% python3 -q
>>> import numpy as np
>>> np.set_printoptions(precision=3, suppress=True, linewidth=140)
>>> A = np.load("a.npy")
>>> A
array([[3, 0, 2, 0],
       [0, 3, 0, 2],
       [2, 0, 3, 0],
       [0, 2, 0, 3]])
>>> np.unravel_index(np.abs(A).argmax(), A.shape)
(np.int64(0), np.int64(0))
>>> A.sum(axis=1)
array([5, 5, 5, 5])
>>> np.diff(A, axis=0)
array([[-3,  3, -2,  2],
       [ 2, -3,  3, -2],
       [-2,  2, -3,  3]])
>>> data = np.array([[3, 0, 0, 0, 0, 0],
...     [4, 3, 0, 0, 0, 0],
...     [0, 1, 1, 0, 0, 0],
...     [5, 4, 4, 2, 0, 0],
...     [0, 2, 4, 2, 3, 0],
...     [0, 5, 4, 4, 1, 4]])
>>> f = np.array([-3, -1, 1, 3, 1, -2])
>>> other = data + np.outer(f, np.eye(6)[2])
>>> other
array([[ 3.,  0., -3.,  0.,  0.,  0.],
       [ 4.,  3., -1.,  0.,  0.,  0.],
       [ 0.,  1.,  2.,  0.,  0.,  0.],
       [ 5.,  4.,  7.,  2.,  0.,  0.],
       [ 0.,  2.,  5.,  2.,  3.,  0.],
       [ 0.,  5.,  2.,  4.,  1.,  4.]])
>>> np.linalg.matrix_rank(np.linalg.inv(other) - np.linalg.inv(data), tol=1e-8)
np.int64(1)
>>> U, sigma = np.linalg.svd(other)
Traceback (most recent call last):
  File "<python-input-12>", line 1, in <module>
    U, sigma = np.linalg.svd(other)
    ^^^^^^^^
ValueError: too many values to unpack (expected 2)
>>> U, sigma, VT = np.linalg.svd(other, full_matrices=False)
>>> np.round(np.sqrt((sigma ** 2).sum()), 3), round(np.linalg.norm(other), 3)
(np.float64(15.716), np.float64(15.716))
>>> (sigma > 1e-8).sum()
np.int64(6)
>>> np.abs(VT[0])
array([0.318, 0.538, 0.674, 0.334, 0.141, 0.152])
>>> np.round(U.T @ other @ VT.T, 3) + 0
array([[12.695,  0.   ,  0.   ,  0.   ,  0.   ,  0.   ],
       [ 0.   ,  6.722,  0.   ,  0.   ,  0.   ,  0.   ],
       [ 0.   ,  0.   ,  5.749,  0.   ,  0.   ,  0.   ],
       [ 0.   ,  0.   ,  0.   ,  2.398,  0.   ,  0.   ],
       [ 0.   ,  0.   ,  0.   ,  0.   ,  1.354,  0.   ],
       [ 0.   ,  0.   ,  0.   ,  0.   ,  0.   ,  0.136]])
>>> np.round(VT @ VT.T, 3) + 0
array([[1., 0., 0., 0., 0., 0.],
       [0., 1., 0., 0., 0., 0.],
       [0., 0., 1., 0., 0., 0.],
       [0., 0., 0., 1., 0., 0.],
       [0., 0., 0., 0., 1., 0.],
       [0., 0., 0., 0., 0., 1.]])
>>> sigma
array([12.695,  6.722,  5.749,  2.398,  1.354,  0.136])
>>> np.cumsum(sigma ** 2) / np.sum(sigma ** 2)
array([0.652, 0.835, 0.969, 0.992, 1.   , 1.   ])
>>> W0 = np.load("data.npy")
>>> W0
array([[2, 1, 2, 1, 2, 1],
       [2, 2, 2, 2, 2, 2],
       [3, 4, 3, 4, 3, 4],
       [2, 1, 2, 1, 2, 1],
       [2, 2, 2, 2, 2, 2],
       [3, 4, 3, 4, 3, 4]])
>>> # looks like rank 2
>>> rng = np.random.default_rng(96)
>>> labels = rng.permutation(6)
>>> labels
array([3, 5, 1, 2, 4, 0])
>>> other = W0[labels][:, labels]
>>> np.round(np.sort(np.abs(np.linalg.eigvals(other))), 3) + 0
array([ 0.,  0.,  0.,  0.,  0., 14.])
>>> np.trace(other)
np.int64(14)
>>> np.allclose(other, W0)
False
>>> K = np.loadtxt("sample9.csv", delimiter=",")
>>> K
array([[-2.,  1., -5.,  9.,  5., -2.,  3.,  3.,  3.],
       [-4.,  1.,  2.,  5., -6., -4., -5.,  1., -3.],
       [ 1.,  7.,  0., -9.,  6.,  1., -3.,  1.,  1.],
       [ 2.,  8., -4., -1., -4., -2.,  0., -4.,  5.],
       [ 2., -3., -9.,  8.,  4., -2., -5., -2.,  3.],
       [ 0.,  0.,  0.,  0.,  0., -2.,  3., -1., -3.],
       [ 0.,  0.,  0.,  0.,  0., -1.,  3.,  1.,  2.],
       [ 0.,  0.,  0.,  0.,  0.,  3., -3.,  3., -2.],
       [ 0.,  0.,  0.,  0.,  0., -1.,  3.,  2.,  2.]])
>>> labels = rng.permutation(9)
>>> labels
array([1, 3, 4, 0, 8, 2, 7, 5, 6])
>>> other = K[labels][:, labels]
>>> other
array([[ 1.,  5., -6., -4., -3.,  2.,  1., -4., -5.],
       [ 8., -1., -4.,  2.,  5., -4., -4., -2.,  0.],
       [-3.,  8.,  4.,  2.,  3., -9., -2., -2., -5.],
       [ 1.,  9.,  5., -2.,  3., -5.,  3., -2.,  3.],
       [ 0.,  0.,  0.,  0.,  2.,  0.,  2., -1.,  3.],
       [ 7., -9.,  6.,  1.,  1.,  0.,  1.,  1., -3.],
       [ 0.,  0.,  0.,  0., -2.,  0.,  3.,  3., -3.],
       [ 0.,  0.,  0.,  0., -3.,  0., -1., -2.,  3.],
       [ 0.,  0.,  0.,  0.,  2.,  0.,  1., -1.,  3.]])
>>> np.trace(other)
np.float64(8.0)
>>> np.diag(other)
array([ 1., -1.,  4., -2.,  2.,  0.,  3., -2.,  3.])
>>> np.allclose(other, K)
False
>>> X = np.load("m.npy")
>>> X
array([[ 1.,  1.,  0.,  0.,  0.],
       [ 2., -1.,  0.,  0.,  0.],
       [ 0.,  0.,  2.,  0., -3.],
       [ 0.,  0., -2.,  3., -3.],
       [ 0.,  0.,  0., -2., -2.]])
>>> # 2 groups of indices that never mix
>>> x0 = np.array([-1, 2, 1, 0, 1])
>>> y = X @ x0
>>> coef, lr = np.zeros(5), 1 / np.linalg.norm(X, 2) ** 2
>>> for i in range(40):
...     coef -= lr * X.T @ (X @ coef - y)
...     if i % 10 == 0: print(i, round(np.linalg.norm(X @ coef - y), 3))
... 
0 3.74
10 1.047
20 0.478
30 0.232
>>> np.round(np.linalg.cond(X), 3)
np.float64(3.81)
>>> coef
array([-1.027,  1.91 ,  0.999, -0.001,  1.   ])
>>> J = np.loadtxt("x.csv", delimiter=",")
>>> J
array([[-0.471, -0.317, -0.816, -0.115],
       [ 0.428, -0.893,  0.111, -0.08 ],
       [ 0.728,  0.251, -0.56 ,  0.306],
       [-0.257, -0.196,  0.092,  0.942]])
>>> # orthonormal columns
>>> other = np.linalg.inv(J)
>>> np.linalg.det(J) * other
array([[ 0.471, -0.428, -0.728,  0.257],
       [ 0.317,  0.893, -0.251,  0.196],
       [ 0.816, -0.111,  0.56 , -0.092],
       [ 0.115,  0.08 , -0.306, -0.942]])
>>> np.allclose(other, J.T)
True
>>> O, vecs = np.linalg.qr(data[:, :2])[0], np.linalg.qr(data[:, 2:])[0]
>>> sigma = np.linalg.svd(O.T @ vecs, compute_uv=False)
>>> sigma
array([0.954, 0.691])
>>> (sigma > 0.9).sum()
np.int64(1)
>>> round(np.linalg.norm(O @ O.T - vecs @ vecs.T, 2), 3)
np.float64(1.0)
>>> np.degrees(np.arccos(sigma.clip(0, 1)))
array([17.438, 46.295])
>>> x0 = np.array([1, -1, 1, -1])
>>> (J * x0).sum(axis=1)
array([-0.855,  1.513, -0.39 , -0.91 ])
>>> np.einsum("ij,j->i", J, x0)
array([-0.855,  1.513, -0.39 , -0.91 ])
>>> J @ np.eye(4)[1]
array([-0.317, -0.893,  0.251, -0.196])
>>> O, Rm = np.linalg.qr(J)
>>> round(float(abs(Rm[0, 0])), 3), round(np.linalg.norm(J[:, 0]), 3)
(1.0, np.float64(1.0))
>>> Rm.round(3) + 0
array([[1., 0., 0., 0.],
       [0., 1., 0., 0.],
       [0., 0., 1., 0.],
       [0., 0., 0., 1.]])
>>> np.abs(np.diag(Rm))
array([1., 1., 1., 1.])
>>> np.allclose(Rm.T @ Rm, J.T @ J)
True
>>> O.shape, Rm.shape
((4, 4), (4, 4))
>>> O @ Rm
array([[-0.471, -0.317, -0.816, -0.115],
       [ 0.428, -0.893,  0.111, -0.08 ],
       [ 0.728,  0.251, -0.56 ,  0.306],
       [-0.257, -0.196,  0.092,  0.942]])
>>> O
array([[-0.471, -0.317, -0.816, -0.115],
       [ 0.428, -0.893,  0.111, -0.08 ],
       [ 0.728,  0.251, -0.56 ,  0.306],
       [-0.257, -0.196,  0.092,  0.942]])
>>> m1 = np.load("block6.npy")
>>> m1
array([[0.125, 0.125, 0.25 , 0.   , 0.25 , 0.   , 0.   , 0.25 , 0.   ],
       [0.091, 0.182, 0.   , 0.182, 0.182, 0.091, 0.182, 0.091, 0.   ],
       [0.286, 0.   , 0.286, 0.   , 0.   , 0.   , 0.143, 0.143, 0.143],
       [0.083, 0.083, 0.083, 0.25 , 0.083, 0.083, 0.   , 0.167, 0.167],
       [0.2  , 0.   , 0.1  , 0.1  , 0.2  , 0.   , 0.1  , 0.1  , 0.2  ],
       [0.091, 0.091, 0.091, 0.   , 0.182, 0.091, 0.182, 0.182, 0.091],
       [0.182, 0.091, 0.091, 0.091, 0.   , 0.091, 0.273, 0.091, 0.091],
       [0.143, 0.071, 0.071, 0.071, 0.143, 0.143, 0.071, 0.143, 0.143],
       [0.154, 0.077, 0.154, 0.154, 0.154, 0.077, 0.   , 0.154, 0.077]])
>>> labels = rng.permutation(9)
>>> labels
array([3, 6, 0, 8, 1, 7, 5, 4, 2])
>>> other = m1[labels][:, labels]
>>> other
array([[0.25 , 0.   , 0.083, 0.167, 0.083, 0.167, 0.083, 0.083, 0.083],
       [0.091, 0.273, 0.182, 0.091, 0.091, 0.091, 0.091, 0.   , 0.091],
       [0.   , 0.   , 0.125, 0.   , 0.125, 0.25 , 0.   , 0.25 , 0.25 ],
       [0.154, 0.   , 0.154, 0.077, 0.077, 0.154, 0.077, 0.154, 0.154],
       [0.182, 0.182, 0.091, 0.   , 0.182, 0.091, 0.091, 0.182, 0.   ],
       [0.071, 0.071, 0.143, 0.143, 0.071, 0.143, 0.143, 0.143, 0.071],
       [0.   , 0.182, 0.091, 0.091, 0.091, 0.182, 0.091, 0.182, 0.091],
       [0.1  , 0.1  , 0.2  , 0.2  , 0.   , 0.1  , 0.   , 0.2  , 0.1  ],
       [0.   , 0.143, 0.286, 0.143, 0.   , 0.143, 0.   , 0.   , 0.286]])
>>> other @ np.ones(9)
array([1., 1., 1., 1., 1., 1., 1., 1., 1.])
>>> np.sort(np.abs(np.linalg.eigvals(other)))[::-1]
array([1.   , 0.298, 0.298, 0.12 , 0.12 , 0.105, 0.105, 0.06 , 0.006])
>>> pr = np.eye(9)[2]
>>> for _ in range(6):
...     pr = pr @ other
...     print(pr.round(3))
... 
[0.    0.    0.125 0.    0.125 0.25  0.    0.25  0.25 ]
[0.066 0.101 0.184 0.121 0.056 0.139 0.047 0.14  0.146]
[0.078 0.091 0.164 0.102 0.071 0.153 0.053 0.137 0.149]
[0.081 0.093 0.163 0.105 0.072 0.151 0.056 0.135 0.144]
[0.082 0.094 0.162 0.104 0.073 0.151 0.057 0.135 0.142]
[0.083 0.094 0.161 0.104 0.073 0.151 0.057 0.135 0.142]
>>> round(float(np.linalg.norm(m1, 1)), 3), round(np.linalg.norm(m1, np.inf), 3)
(1.354, np.float64(1.0))
>>> np.linalg.norm(m1, axis=1).argmax()
np.int64(2)
>>> np.linalg.norm(m1, axis=1)
array([0.468, 0.396, 0.474, 0.391, 0.4  , 0.375, 0.396, 0.35 , 0.369])
>>> round(np.linalg.norm(m1, 2), 3)
np.float64(1.034)
>>> np.round(np.linalg.norm(m1[7] - m1[1]), 3)
np.float64(0.268)
>>> round(float(np.linalg.norm(m1, "nuc")), 3)
2.472
>>> U, sigma, VT = np.linalg.svd(m1, full_matrices=False)
>>> U.shape, sigma.shape, VT.shape
((9, 9), (9,), (9, 9))
>>> (sigma > 1e-8).sum()
np.int64(9)
>>> np.allclose(U * sigma @ VT, m1)
True
>>> m1 @ np.ones(9)
array([1., 1., 1., 1., 1., 1., 1., 1., 1.])
>>> np.sort(np.abs(np.linalg.eigvals(m1)))[::-1]
array([1.   , 0.298, 0.298, 0.12 , 0.12 , 0.105, 0.105, 0.06 , 0.006])
>>> pr = np.eye(9)[6]
>>> for _ in range(4):
...     pr = pr @ m1
...     print(pr.round(3))
... 
[0.182 0.091 0.091 0.091 0.    0.091 0.273 0.091 0.091]
[0.149 0.093 0.133 0.085 0.113 0.069 0.127 0.15  0.081]
[0.158 0.077 0.135 0.084 0.13  0.061 0.105 0.148 0.101]
[0.16  0.074 0.139 0.084 0.134 0.058 0.097 0.15  0.103]
>>> feats = np.load("out11.npy")
>>> feats
array([[ 0,  5,  5, -1,  0,  5],
       [-5,  0, -2,  4,  1,  3],
       [-5,  2,  0, -3,  2,  3],
       [ 1, -4,  3,  0,  5, -2],
       [ 0, -1, -2, -5,  0, -1],
       [-5, -3, -3,  2,  1,  0]])
>>> # skew, so no eigenvalue has a real part
>>> other = np.linalg.invert(feats)
Traceback (most recent call last):
  File "<python-input-100>", line 1, in <module>
    other = np.linalg.invert(feats)
            ^^^^^^^^^^^^^^^^
AttributeError: module 'numpy.linalg' has no attribute 'invert'
>>> other = np.linalg.inv(feats)
>>> np.allclose(other, feats.T)
False
>>> np.round(feats @ other, 3) + 0
array([[1., 0., 0., 0., 0., 0.],
       [0., 1., 0., 0., 0., 0.],
       [0., 0., 1., 0., 0., 0.],
       [0., 0., 0., 1., 0., 0.],
       [0., 0., 0., 0., 1., 0.],
       [0., 0., 0., 0., 0., 1.]])
>>> np.round(np.linalg.cond(feats), 3)
np.float64(11.642)
>>> other.round(3) + 0
array([[ 0.   ,  0.338, -0.2  ,  0.077,  0.262, -0.323],
       [-0.338,  0.   ,  0.4  , -0.077, -0.338, -0.415],
       [ 0.2  , -0.4  ,  0.   ,  0.   , -0.2  ,  0.4  ],
       [-0.077,  0.077,  0.   ,  0.   , -0.154, -0.077],
       [-0.262,  0.338,  0.2  ,  0.154,  0.   , -0.508],
       [ 0.323,  0.415, -0.4  ,  0.077,  0.508,  0.   ]])
>>> (np.abs(other) > 1e-9).astype(int)
array([[0, 1, 1, 1, 1, 1],
       [1, 0, 1, 1, 1, 1],
       [1, 1, 0, 0, 1, 1],
       [1, 1, 0, 0, 1, 1],
       [1, 1, 1, 1, 0, 1],
       [1, 1, 1, 1, 1, 0]])
>>> other = feats / np.sqrt((feats ** 2).mean(axis=1, keepdims=True))
>>> np.linalg.norm(other, axis=1)
array([2.449, 2.449, 2.449, 2.449, 2.449, 2.449])
>>> np.linalg.matrix_rank(feats - feats.mean(axis=1, keepdims=True))
np.int64(5)
>>> def softmax(z):
...     e = np.exp(z - z.max(axis=-1, keepdims=True))
...     return e / e.sum(axis=-1, keepdims=True)
... 
>>> softmax(feats).sum(axis=1)
array([1., 1., 1., 1., 1., 1.])
>>> np.round(softmax(10 * feats[2]), 3) + 0
array([0., 0., 0., 0., 0., 1.])
>>> scores = feats @ feats.T / np.sqrt(6)
>>> np.round(softmax(scores + np.triu(np.full(scores.shape, -np.inf), 1)), 3) + 0
array([[1.   , 0.   , 0.   , 0.   , 0.   , 0.   ],
       [0.   , 1.   , 0.   , 0.   , 0.   , 0.   ],
       [0.   , 0.   , 1.   , 0.   , 0.   , 0.   ],
       [0.   , 0.   , 0.   , 1.   , 0.   , 0.   ],
       [0.   , 0.   , 0.   , 0.   , 1.   , 0.   ],
       [0.   , 0.037, 0.   , 0.   , 0.   , 0.963]])
>>> np.round(softmax(scores), 3) + 0
array([[1.   , 0.   , 0.   , 0.   , 0.   , 0.   ],
       [0.   , 0.998, 0.   , 0.   , 0.   , 0.002],
       [0.   , 0.   , 1.   , 0.   , 0.   , 0.   ],
       [0.   , 0.   , 0.   , 1.   , 0.   , 0.   ],
       [0.   , 0.   , 0.   , 0.   , 1.   , 0.   ],
       [0.   , 0.037, 0.   , 0.   , 0.   , 0.963]])
>>> np.round(softmax(scores)[2] @ feats, 3) + 0
array([-5.,  2.,  0., -3.,  2.,  3.])
>>> softmax(scores).round(6).argmax(axis=1)
array([0, 1, 2, 3, 4, 5])
